In [1]: import numpy as np

In [2]: import numpy.linalg as la

In [3]: np.set_printoptions(precision=2, suppress=True, linewidth=120)

In [4]: F = np.array([[0, 0, 0], [0, 0, 0], [-2, 0, 0]])

In [5]: np.sort(la.eigvals(F))
Out[5]: array([0., 0., 0.])

In [6]: [int(la.matrix_rank(la.matrix_power(F, p))) for p in range(1, 4)]
Out[6]: [1, 0, 0]

In [7]: la.matrix_power(F - np.diag(np.diag(F)), 3)
Out[7]: 
array([[0, 0, 0],
       [0, 0, 0],
       [0, 0, 0]])

In [8]: la.pinv(F)
Out[8]: 
array([[ 0. ,  0. , -0.5],
       [ 0. ,  0. ,  0. ],
       [ 0. ,  0. ,  0. ]])

In [9]: W1 = np.array([[3, -3], [0, -2], [-2, 0]])

In [10]: coef = np.array([1, 0])

In [11]: hid = np.maximum(F @ W1 + coef, 0)

In [12]: hid
Out[12]: 
array([[1, 0],
       [1, 0],
       [0, 6]])

In [13]: (hid > 0).mean(axis=0)
Out[13]: array([0.67, 0.33])

In [14]: la.matrix_rank(hid)
Out[14]: np.int64(2)

In [15]: Z = np.array([[-5, -2], [3, 9]])

In [16]: W1 @ Z
Out[16]: 
array([[-24, -33],
       [ -6, -18],
       [ 10,   4]])

In [17]: (hid @ Z).round(6).argmax(axis=1)
Out[17]: array([1, 1, 1])

In [18]: hid @ Z
Out[18]: 
array([[-5, -2],
       [-5, -2],
       [18, 54]])

In [19]: x0 = np.array([-3, -2])

In [20]: rhs = hid @ x0

In [21]: la.solve(hid.T @ hid, hid.T @ rhs)
Out[21]: array([-3., -2.])

In [22]: rng = np.random.default_rng(31)

In [23]: rhs = rhs + 0.05 * rng.normal(size=3)

In [24]: rhs
Out[24]: array([ -3.02,  -2.99, -11.97])

In [25]: coef, *_ = la.lstsq(hid, rhs)

In [26]: [round(float(la.norm(la.solve(hid.T @ hid + lam * np.eye(2), hid.T @ rhs))), 2) for lam in (0, 1, 10, 100)]
Out[26]: [3.61, 2.79, 1.64, 0.53]

In [27]: coef
Out[27]: array([-3.  , -1.99])

In [28]: np.round(hid.T @ (rhs - hid @ coef), 2) + 0
Out[28]: array([0., 0.])

In [29]: K = np.loadtxt("mat.csv", delimiter=",")

In [30]: K
Out[30]: 
array([[ 0.48, -1.76, -0.97, -0.14],
       [-0.59,  0.35,  0.2 ,  0.73],
       [ 1.46, -1.45, -0.72,  0.73],
       [ 0.18,  0.01,  0.67,  0.92]])

In [31]: lab = rng.permutation(4)

In [32]: lab
Out[32]: array([0, 3, 2, 1])

In [33]: out = K[lab][:, lab]

In [34]: round(np.trace(out), 2)
Out[34]: np.float64(1.03)

In [35]: np.round(la.det(out), 2), round(la.det(K[lab]), 2)
Out[35]: (np.float64(1.27), np.float64(-1.27))

In [36]: out
Out[36]: 
array([[ 0.48, -0.14, -0.97, -1.76],
       [ 0.18,  0.92,  0.67,  0.01],
       [ 1.46,  0.73, -0.72, -1.45],
       [-0.59,  0.73,  0.2 ,  0.35]])

In [37]: Uu, sv, Vh = la.svd(out, full_matrices=False)

In [38]: Uu.shape, sv.shape, Vh.shape
Out[38]: ((4, 4), (4,), (4, 4))

In [39]: np.abs(Vh[0])
Out[39]: array([0.5 , 0.09, 0.41, 0.76])

In [40]: (sv > 1e-8).sum()
Out[40]: np.int64(4)

In [41]: np.round(Vh @ Vh.T, 2) + 0
Out[41]: 
array([[1., 0., 0., 0.],
       [0., 1., 0., 0.],
       [0., 0., 1., 0.],
       [0., 0., 0., 1.]])

In [42]: sv
Out[42]: array([3.  , 1.5 , 0.76, 0.37])
